$ python -q
>>> import numpy as np
>>> from numpy import linalg as LA
>>> np.set_printoptions(suppress=True, linewidth=200)
>>> out = np.array([[-3, 1], [-2, 1]])
>>> C = np.array([[2, 2, 2], [0, 1, 1], [1, 2, 2]])
>>> m1 = np.block([[out, np.array([[1, 0, 0], [1, 2, 1]])], [np.zeros((3, 2)), C]])
>>> print(m1)
[[-3.  1.  1.  0.  0.]
 [-2.  1.  1.  2.  1.]
 [ 0.  0.  2.  2.  2.]
 [ 0.  0.  0.  1.  1.]
 [ 0.  0.  1.  2.  2.]]
>>> left, sv, Vt = LA.svd(m1)
>>> vecs = Vt[:(sv > 1e-8).sum()]
>>> rng = np.random.default_rng(5511)
>>> x = m1[1] + 4 * m1[0] + rng.integers(2) * np.eye(5)[3]
>>> print(x)
[-14.   5.   5.   2.   1.]
>>> print(round(float(LA.norm(x - vecs.T @ vecs @ x)), 2))
0.0
>>> print(np.round(np.diag(vecs.T @ vecs), 2))
[0.92 0.25 1.   0.92 0.92]
>>> print(LA.matrix_rank(np.vstack([m1, x])))
4
>>> print(np.round(vecs.T @ vecs, 2) + 0)
[[ 0.92 -0.25  0.    0.08 -0.08]
 [-0.25  0.25  0.    0.25 -0.25]
 [ 0.    0.    1.    0.    0.  ]
 [ 0.08  0.25  0.    0.92  0.08]
 [-0.08 -0.25  0.    0.08  0.92]]
>>> feats = np.load("out18.npy")
>>> print(feats)
[[ 4  6  2  5  5  4  7  3  5  5  1  3  3  2]
 [ 5  4  2  4  9  4  3  2  6  6  3  3  6  2]
 [ 7  4  4  6  5  6  6  0  4  6  5  1  2  2]
 [ 0  0  0  0  0  0  0  0  0  0  0  0  0  0]
 [ 6  6  3  7  5  4  6  3  6  6  2  2  3  1]
 [ 8  3  4  5  9 10  5  0  3  9  2  4  4  5]
 [ 4  4  2  6  6  7  5  2  3  7  4  0  5  4]
 [ 9  2  2  4  9  5  7  1  8  7  4  5  4  5]
 [ 1  3  0  3  3  1  3  2  3  3  0  0  3  0]
 [ 4  3  1  4  5  3  3  2  5  6  1  3  3  2]
 [ 6  4  3  5 10  9  5  0  3  8  4  3  6  4]
 [ 6  7  2  6  8  7  4  2  7  9  5  7  5  4]
 [ 2  1  0  2  0  1  2  2  3  2  0  2  1  3]
 [ 6  3  1  6  7  3  5  3  8  7  2  5  6  3]
 [ 6  3  3  3  4  5  4  1  4  5  2  6  0  4]
 [11  5  3  5 11  8 11  5  9 11  3  5  5  5]
 [ 7  6  2  6 10  5  8  4  9  8  5  0  6  4]
 [ 2  1  0  2  0  1  2  2  3  2  0  2  1  3]
 [11  3  5  4 10  5  9  2  9  5  4  6  4  5]
 [ 8  3  3  7  5  7  8  7  7  9  4  4  6  7]
 [ 4  1  2  3  4  1  3  3  5  3  3  1  2  3]
 [ 9  5  4  6  8  5  3  2  9  7 10  3  4  4]
 [ 7  1  4  3  7  3  3  3  6  4  3  2  3  4]
 [ 9  3  4  3  8  8  5  5  5  7  3  3  5  5]
 [11  3  4  5  9  5  9  2 10  7  5  8  3  6]
 [ 5  0  1  2  3  2  5  4  4  3  1  4  4  2]
 [ 7  2  2  7  9  6  5  1  7  9  6  7  7  5]
 [ 6  3  3  7  9  5  6  3  7  8  7  3  6  5]
 [ 4  1  1  1  4  3  3  3  3  4  3  4  3  2]
 [ 7  5  3  9  7  7  5  1  6  8  7  5  7  3]
 [ 8  4  2  7  8  4  8  8 10  8  4  4  9  4]
 [ 3  3  1  3  4  4  2  2  3  4  3  0  3  3]
 [ 9  4  4  5  8  4  6  1  8  6  7  4  2  3]
 [ 6  5  1  6  5  5  5  3  8  6  5  8  6  6]
 [10  7  4  9  8 11  9  7  9 12  8  8  8  9]
 [ 4  3  3  1  3  5  1  0  1  2  1  3  1  2]
 [ 8  5  3  5  5  5  6  4  9  6  6  4  3  7]
 [ 6  2  3  5  5  6  6  5  4  7  4  2  5  4]
 [ 6  3  2  3  7  4  5  2  6  5  5  0  3  4]
 [ 2  1  0  2  0  1  2  2  3  2  0  2  1  3]
 [ 6  2  2  3  8  2  3  2  8  5  8  2  4  4]
 [ 7  5  2  9  7  7  8  4  8 11  2  5  6  6]
 [10  6  4  9 12 11  7  4  9 12  7  5  9  9]
 [ 8  5  2  7  9  6  7  5 10  9  6  5  6  8]
 [ 6  1  2  3  8  3  2  1  6  4  4  5  6  3]]
>>> out = feats + rng.integers(-2, 3, (45, 1)) @ rng.integers(-2, 3, (1, 14))
>>> print(out)
[[ 8  2  0  1  7  8  5  5  1  3 -3  1  3 -2]
 [ 7  2  1  2 10  6  2  3  4  5  1  2  6  0]
 [11  0  2  2  7 10  4  2  0  4  1 -1  2 -2]
 [ 0  0  0  0  0  0  0  0  0  0  0  0  0  0]
 [ 6  6  3  7  5  4  6  3  6  6  2  2  3  1]
 [10  1  3  3 10 12  4  1  1  8  0  3  4  3]
 [ 6  2  1  4  7  9  4  3  1  6  2 -1  5  2]
 [13 -2  0  0 11  9  5  3  4  5  0  3  4  1]
 [-3  7  2  7  1 -3  5  0  7  5  4  2  3  4]
 [ 8 -1 -1  0  7  7  1  4  1  4 -3  1  3 -2]
 [ 4  6  4  7  9  7  6 -1  5  9  6  4  6  6]
 [ 4  9  3  8  7  5  5  1  9 10  7  8  5  6]
 [ 6 -3 -2 -2  2  5  0  4 -1  0 -4  0  1 -1]
 [ 4  5  2  8  6  1  6  2 10  8  4  6  6  5]
 [ 8  1  2  1  5  7  3  2  2  4  0  5  0  2]
 [11  5  3  5 11  8 11  5  9 11  3  5  5  5]
 [ 5  8  3  8  9  3  9  3 11  9  7  1  6  6]
 [ 2  1  0  2  0  1  2  2  3  2  0  2  1  3]
 [11  3  5  4 10  5  9  2  9  5  4  6  4  5]
 [ 6  5  4  9  4  5  9  6  9 10  6  5  6  9]
 [ 2  3  3  5  3 -1  4  2  7  4  5  2  2  5]
 [ 9  5  4  6  8  5  3  2  9  7 10  3  4  4]
 [ 3  5  6  7  5 -1  5  1 10  6  7  4  3  8]
 [ 7  5  5  5  7  6  6  4  7  8  5  4  5  7]
 [15 -1  2  1 11  9  7  4  6  5  1  6  3  2]
 [ 1  4  3  6  1 -2  7  2  8  5  5  6  4  6]
 [ 5  4  3  9  8  4  6  0  9 10  8  8  7  7]
 [ 4  5  4  9  8  3  7  2  9  9  9  4  6  7]
 [ 8 -3 -1 -3  6  7  1  5 -1  2 -1  2  3 -2]
 [ 7  5  3  9  7  7  5  1  6  8  7  5  7  3]
 [ 8  4  2  7  8  4  8  8 10  8  4  4  9  4]
 [ 3  3  1  3  4  4  2  2  3  4  3  0  3  3]
 [ 9  4  4  5  8  4  6  1  8  6  7  4  2  3]
 [ 4  7  2  8  4  3  6  2 10  7  7  9  6  8]
 [14  3  2  5 10 15  7  9  5 10  4  6  8  5]
 [ 0  7  5  5  1  1  3 -2  5  4  5  5  1  6]
 [ 8  5  3  5  5  5  6  4  9  6  6  4  3  7]
 [ 2  6  5  9  3  2  8  3  8  9  8  4  5  8]
 [ 4  5  3  5  6  2  6  1  8  6  7  1  3  6]
 [ 2  1  0  2  0  1  2  2  3  2  0  2  1  3]
 [ 4  4  3  5  7  0  4  1 10  6 10  3  4  6]
 [11  1  0  5  9 11  6  6  4  9 -2  3  6  2]
 [12  4  3  7 13 13  6  5  7 11  5  4  9  7]
 [ 4  9  4 11  7  2  9  3 14 11 10  7  6 12]
 [10 -3  0 -1 10  7  0  3  2  2  0  3  6 -1]]
>>> print(np.abs(out - feats).sum(axis=1))
[40 20 40  0  0 20 20 40 40 40 20 20 40 20 20  0 20  0  0 20 20  0 40 20 40 40 20 20 40  0  0  0  0 20 40 40  0 40 20  0 20 40 20 40 40]
